% ipython --no-banner

In [1]: import numpy as np

In [2]: np.set_printoptions(precision=3, suppress=True, linewidth=200)

In [3]: def rnd(a):
   ...:     return np.round(a, 3) + 0
   ...: 

In [4]: F = np.loadtxt("mat.csv", delimiter=",")

In [5]: print(rnd(F))
[[-0.514  0.642 -0.568]
 [ 0.514 -0.299 -0.804]
 [-0.686 -0.706 -0.176]]

In [6]: B = np.array([[0, -1], [1, 2]])

In [7]: basis = np.kron(B, F)

In [8]: print(basis.shape)
(6, 6)

In [9]: print(rnd(np.linalg.norm(basis, 2)), rnd(np.linalg.norm(B, 2) * np.linalg.norm(F, 2)))
2.414 2.414

In [10]: w1 = np.array([[-4, 6, -6], [4, -8, 0], [4, 4, 5]])

In [11]: c = np.array([0, -2, -3])

In [12]: hid = np.maximum(F @ w1 + c, 0)

In [13]: print(np.linalg.matrix_rank(hid))
3

In [14]: print((hid > 0).astype(int))
[[1 0 0]
 [0 1 0]
 [0 0 1]]

In [15]: basis = np.array([[0, 1, 0], [0, 1, 2], [1, 2, 0]])

In [16]: print(w1 @ basis)
[[ -6 -10  12]
 [  0  -4 -16]
 [  5  18   8]]

In [17]: X = np.array([[0.9, -0.3], [-0.3, 0.1]])

In [18]: print(rnd(np.linalg.eigvals(X)))
[1. 0.]

In [19]: print(np.einsum("ij,ji->", X, X))
1.0

In [20]: print(np.einsum("ii->", X))
1.0

In [21]: evals, V = np.linalg.eigh(X)

In [22]: print(rnd(V @ np.diag(evals) @ V.T))
[[ 0.9 -0.3]
 [-0.3  0.1]]

In [23]: print(rnd(np.abs(V[:, -1])))
[0.949 0.316]

In [24]: print(np.unique(evals.round(6) + 0, return_counts=True)[1])
[1 1]

In [25]: print(rnd(np.linalg.eigvalsh(X + -1 * np.eye(2))))
[-1.  0.]

In [26]: print(np.abs(V[:, -1]).round(6).argmax())
0

In [27]: print(rnd(V.T @ X @ V))
[[0. 0.]
 [0. 1.]]

In [28]: print(np.allclose(X, X.T))
True

In [29]: print(rnd(np.linalg.det(X)))
0.0

In [30]: print(rnd(np.linalg.matrix_power(X, 4)))
[[ 0.9 -0.3]
 [-0.3  0.1]]

In [31]: print(np.allclose(X @ X.T, X.T @ X))
True

In [32]: print(rnd(np.abs(np.linalg.eigvals(X)).max()))
1.0

In [33]: print((X - X.T) / 2)
[[0. 0.]
 [0. 0.]]

In [34]: print(rnd(X @ X))
[[ 0.9 -0.3]
 [-0.3  0.1]]
